$ python3 -q
>>> import numpy as np
>>> import numpy.linalg as la
>>> np.set_printoptions(precision=3, suppress=True, linewidth=100)
>>> other = np.array([[-1, 2, 0, 1], [1, 1, -2, 1], [0, 0, -2, -2], [1, 1, 0, 2]])
>>> data = other - other.T
>>> data
array([[ 0,  1,  0,  0],
       [-1,  0, -2,  0],
       [ 0,  2,  0, -2],
       [ 0,  0,  2,  0]])
>>> # skew, so no eigenvalue has a real part
>>> x = np.array([2, 0, 3, 2])
>>> round(la.det(data), 3)
np.float64(4.0)
>>> la.svd(data, compute_uv=False)
array([2.921, 2.921, 0.685, 0.685])
>>> np.round(la.eigvals(data).real, 3) + 0
array([0., 0., 0., 0.])
>>> q = la.solve(np.eye(4) - data, np.eye(4) + data)
>>> np.round(q @ q.T, 3) + 0
array([[1., 0., 0., 0.],
       [0., 1., 0., 0.],
       [0., 0., 1., 0.],
       [0., 0., 0., 1.]])
>>> round(float(la.det(q)), 3)
1.0
>>> la.eigvals(data)
array([ 0.+2.921j,  0.-2.921j, -0.+0.685j, -0.-0.685j])
>>> print(np.einsum("ii->", data))
0
>>> np.round(np.poly(data), 3) + 0
array([1., 0., 9., 0., 4.])
>>> np.round(la.det(data[::-1]), 3)
np.float64(4.0)
>>> u = np.array([-3, -1, 5, -4])
>>> other = data + np.outer(u, np.eye(4)[2])
>>> la.matrix_rank(la.inv(other) - la.inv(data), tol=1e-8)
np.int64(1)
>>> other
array([[ 0.,  1., -3.,  0.],
       [-1.,  0., -3.,  0.],
       [ 0.,  2.,  5., -2.],
       [ 0.,  0., -2.,  0.]])
>>> M = np.load("data.npy")
>>> M
array([[1, 0, 0, 0, 0, 0],
       [1, 0, 0, 0, 0, 0],
       [2, 1, 0, 0, 0, 0],
       [0, 0, 1, 0, 0, 0],
       [0, 0, 1, 0, 0, 0],
       [0, 0, 2, 1, 0, 0],
       [0, 0, 0, 0, 1, 0],
       [0, 0, 0, 0, 1, 0],
       [0, 0, 0, 0, 2, 1]])
>>> M - M[0]
array([[ 0,  0,  0,  0,  0,  0],
       [ 0,  0,  0,  0,  0,  0],
       [ 1,  1,  0,  0,  0,  0],
       [-1,  0,  1,  0,  0,  0],
       [-1,  0,  1,  0,  0,  0],
       [-1,  0,  2,  1,  0,  0],
       [-1,  0,  0,  0,  1,  0],
       [-1,  0,  0,  0,  1,  0],
       [-1,  0,  0,  0,  2,  1]])
>>> la.matrix_rank(M)
np.int64(6)
>>> M.shape
(9, 6)
>>> print(M.sum(axis=0))
[4 1 4 1 4 1]
>>> M.mean(axis=0)
array([0.444, 0.111, 0.444, 0.111, 0.444, 0.111])
>>> np.unravel_index(np.abs(M).argmax(), M.shape)
(np.int64(2), np.int64(0))
>>> np.count_nonzero(M)
np.int64(12)
>>> other = np.c_[M[:, :2] @ np.array([[3, -1], [-3, 0]]), np.array([-4, -5, 4, -4, 4, 1, 0, 0, -2])]
>>> other
array([[ 3, -1, -4],
       [ 3, -1, -5],
       [ 3, -2,  4],
       [ 0,  0, -4],
       [ 0,  0,  4],
       [ 0,  0,  1],
       [ 0,  0,  0],
       [ 0,  0,  0],
       [ 0,  0, -2]])
>>> print(la.matrix_rank(np.c_[M, other]))
7
>>> la.norm(la.qr(M)[0].T @ other, axis=0) ** 2 / ((other ** 2).sum(axis=0) + 1e-12)
array([1.   , 1.   , 0.654])
>>> x = np.array([-1, 2, -1, 2, -2, 1])
>>> h = np.maximum(M @ x, 0)
>>> M.T @ h
array([0, 0, 0, 0, 0, 0])
>>> np.maximum(M @ x, 0) - np.maximum(-M @ x, 0)
array([-1, -1,  0, -1, -1,  0, -2, -2, -3])
>>> print(np.tanh(M @ x))
[-0.762 -0.762  0.    -0.762 -0.762  0.    -0.964 -0.964 -0.995]
>>> mat = np.load("x.npy")
>>> mat
array([[ 2.,  4.,  0.,  0.,  0.,  0.,  0.],
       [ 4.,  2.,  4.,  0.,  0.,  0.,  0.],
       [ 0.,  4.,  1.,  4.,  0.,  0.,  0.],
       [ 0.,  0.,  4.,  2.,  4.,  0.,  0.],
       [ 0.,  0.,  0.,  4.,  2.,  4.,  0.],
       [ 0.,  0.,  0.,  0.,  4., -1.,  4.],
       [ 0.,  0.,  0.,  0.,  0.,  4., -3.]])
>>> ev, evecs = la.eigh(mat)
>>> np.abs(evecs[:, -1])
array([0.251, 0.431, 0.49 , 0.533, 0.427, 0.2  , 0.067])
>>> ev
array([-7.19 , -5.098, -2.204,  0.41 ,  3.456,  6.751,  8.875])
>>> la.svd(mat, compute_uv=False)
array([8.875, 7.19 , 6.751, 5.098, 3.456, 2.204, 0.41 ])
>>> print(np.unique(ev.round(6) + 0, return_counts=True)[1])
[1 1 1 1 1 1 1]
>>> la.eigvalsh(mat @ mat)
array([ 0.168,  4.855, 11.947, 25.994, 45.577, 51.702, 78.757])
>>> print(np.round(evecs @ np.diag(ev) @ evecs.T, 3) + 0)
[[ 2.  4.  0.  0.  0.  0.  0.]
 [ 4.  2.  4.  0.  0.  0.  0.]
 [ 0.  4.  1.  4.  0.  0.  0.]
 [ 0.  0.  4.  2.  4.  0.  0.]
 [ 0.  0.  0.  4.  2.  4.  0.]
 [ 0.  0.  0.  0.  4. -1.  4.]
 [ 0.  0.  0.  0.  0.  4. -3.]]
